$ python3 -q
>>> import numpy as np
>>> np.set_printoptions(precision=1, suppress=True, linewidth=100, legacy="1.25")
>>> K = np.array([[-2.0, 1.0, 1.0, 1.0, 1.0, 1.0],
...     [1.0, -2.0, 1.0, 1.0, 1.0, 1.0],
...     [1.0, 1.0, -2.0, 1.0, 1.0, 1.0],
...     [1.0, 1.0, 1.0, -2.0, 1.0, 1.0],
...     [1.0, 1.0, 1.0, 1.0, -2.0, 1.0],
...     [1.0, 1.0, 1.0, 1.0, 1.0, -2.0]])
>>> print(np.allclose(K @ K.T, K.T @ K))
True
>>> print(round(float(np.linalg.det(K)), 1))
-729.0
>>> print((K + K.T) / 2)
[[-2.  1.  1.  1.  1.  1.]
 [ 1. -2.  1.  1.  1.  1.]
 [ 1.  1. -2.  1.  1.  1.]
 [ 1.  1.  1. -2.  1.  1.]
 [ 1.  1.  1.  1. -2.  1.]
 [ 1.  1.  1.  1.  1. -2.]]
>>> print(K @ K)
[[9. 0. 0. 0. 0. 0.]
 [0. 9. 0. 0. 0. 0.]
 [0. 0. 9. 0. 0. 0.]
 [0. 0. 0. 9. 0. 0.]
 [0. 0. 0. 0. 9. 0.]
 [0. 0. 0. 0. 0. 9.]]
>>> print(np.allclose(K, K.T))
True
>>> print(np.linalg.matrix_power(K, 4))
[[81.  0.  0.  0.  0.  0.]
 [ 0. 81.  0.  0.  0.  0.]
 [ 0.  0. 81.  0.  0.  0.]
 [ 0.  0.  0. 81.  0.  0.]
 [ 0.  0.  0.  0. 81.  0.]
 [ 0.  0.  0.  0.  0. 81.]]
>>> print(np.sort(np.abs(np.linalg.eigvals(K))))
[3. 3. 3. 3. 3. 3.]
>>> w, evecs = np.linalg.eigh(K)
>>> x = np.array([0, -1, 0, 2, -1, 2])
>>> print(x @ K @ x / (x @ x), w[0], w[-1])
-2.6 -3.0 3.0
>>> print(np.abs(K).sum(axis=1).max(), np.abs(w).max())
7.0 3.0
>>> other = np.linalg.inv(K)
>>> print(np.linalg.det(K) * other)
[[162. -81. -81. -81. -81. -81.]
 [-81. 162. -81. -81. -81. -81.]
 [-81. -81. 162. -81. -81. -81.]
 [-81. -81. -81. 162. -81. -81.]
 [-81. -81. -81. -81. 162. -81.]
 [-81. -81. -81. -81. -81. 162.]]
>>> print(np.allclose(other, K.T))
False
>>> print(np.linalg.norm(K, axis=0))
[3. 3. 3. 3. 3. 3.]
>>> print(K[:, 1] @ K[:, 4])
0.0
>>> print(np.linalg.pinv(K))
[[-0.2  0.1  0.1  0.1  0.1  0.1]
 [ 0.1 -0.2  0.1  0.1  0.1  0.1]
 [ 0.1  0.1 -0.2  0.1  0.1  0.1]
 [ 0.1  0.1  0.1 -0.2  0.1  0.1]
 [ 0.1  0.1  0.1  0.1 -0.2  0.1]
 [ 0.1  0.1  0.1  0.1  0.1 -0.2]]
>>> F = np.loadtxt("a.csv", delimiter=",")
>>> print(F.round(1) + 0)
[[ -3.3 -18.4  -7.4 -20.3   4.  -14.4 -16.6 -27.6]
 [ -1.5 -14.1  -5.7 -15.8   3.8 -10.2 -12.8 -21.1]
 [ -1.3 -13.5  -5.5 -15.3   3.8  -9.8 -12.3 -20.3]
 [ -0.5 -11.4  -4.8 -13.    3.6  -7.8 -10.5 -17.1]
 [ -0.3 -10.6  -4.4 -12.1   3.5  -7.1  -9.7 -15.9]
 [  0.2  -9.2  -3.9 -10.6   3.3  -5.9  -8.5 -13.8]
 [  0.7  -6.7  -3.   -8.    2.8  -3.9  -6.4 -10.1]
 [  0.7  -6.7  -3.   -7.9   2.8  -3.9  -6.3 -10. ]
 [  0.9  -5.5  -2.6  -6.7   2.5  -3.   -5.3  -8.3]
 [  1.   -3.3  -1.7  -4.2   1.7  -1.6  -3.4  -5. ]
 [  0.8  -2.   -1.2  -2.7   1.1  -0.9  -2.2  -3. ]
 [  0.6  -1.4  -1.   -2.    0.7  -0.7  -1.7  -2.1]
 [  0.4  -1.1  -0.8  -1.5   0.5  -0.6  -1.3  -1.6]
 [  0.4  -1.   -0.7  -1.4   0.4  -0.5  -1.2  -1.4]
 [  0.3  -0.9  -0.7  -1.3   0.4  -0.5  -1.1  -1.3]
 [  0.3  -0.8  -0.6  -1.1   0.3  -0.5  -1.   -1.2]
 [  0.1  -0.4  -0.4  -0.6   0.1  -0.3  -0.6  -0.6]
 [  0.   -0.1  -0.1  -0.1   0.   -0.1  -0.1  -0.1]
 [  0.    0.    0.   -0.1   0.    0.   -0.1  -0.1]
 [  0.    0.1   0.1   0.2   0.    0.1   0.2   0.2]
 [  0.5   0.8   0.9   1.2   0.5   1.3   1.4   1.3]
 [  0.6   0.9   1.    1.3   0.5   1.4   1.4   1.4]
 [  0.6   0.9   1.    1.3   0.5   1.5   1.5   1.4]
 [  0.8   1.1   1.2   1.6   0.7   1.9   1.8   1.7]
 [  0.9   1.1   1.3   1.6   0.8   1.9   1.8   1.7]
 [  2.8   2.5   2.6   3.3   2.3   4.8   3.9   3.8]
 [  4.5   3.7   3.7   4.6   3.6   7.3   5.5   5.5]
 [  4.5   3.7   3.7   4.6   3.6   7.3   5.6   5.5]
 [  5.6   4.4   4.4   5.5   4.5   8.9   6.6   6.6]
 [ 10.1   7.4   6.8   8.8   7.7  15.2  10.6  11.2]
 [ 10.8   7.9   7.2   9.3   8.2  16.1  11.2  11.9]
 [ 11.1   8.1   7.3   9.5   8.4  16.5  11.4  12.1]
 [ 12.1   8.8   7.9  10.2   9.1  17.9  12.3  13.1]
 [ 12.1   8.8   7.9  10.2   9.1  17.9  12.3  13.2]
 [ 18.9  13.5  11.4  15.2  13.8  27.3  18.1  20.2]
 [ 19.7  14.   11.8  15.8  14.4  28.4  18.8  21.1]
 [ 21.7  15.5  12.8  17.3  15.7  31.2  20.5  23.2]
 [ 26.   18.6  15.   20.5  18.7  37.2  24.3  27.8]
 [ 26.8  19.1  15.4  21.1  19.2  38.3  24.9  28.7]]
>>> # rows and columns are dependent
>>> r = np.linalg.matrix_rank(F)
>>> print(r)
3
>>> ns = np.linalg.svd(F)[2][r:].T
>>> print([int(np.linalg.matrix_rank(F[:, :j + 1])) for j in range(8)])
[1, 2, 3, 3, 3, 3, 3, 3]
>>> print([int(np.linalg.matrix_rank(F[:i])) for i in range(1, len(F) + 1)])
[1, 2, 3, 3, 3, 3, 3, 3, 3, 3, 3, 3, 3, 3, 3, 3, 3, 3, 3, 3, 3, 3, 3, 3, 3, 3, 3, 3, 3, 3, 3, 3, 3, 3, 3, 3, 3, 3, 3]
>>> print(np.allclose(F @ ns, 0))
True
>>> print(ns.shape)
(8, 5)
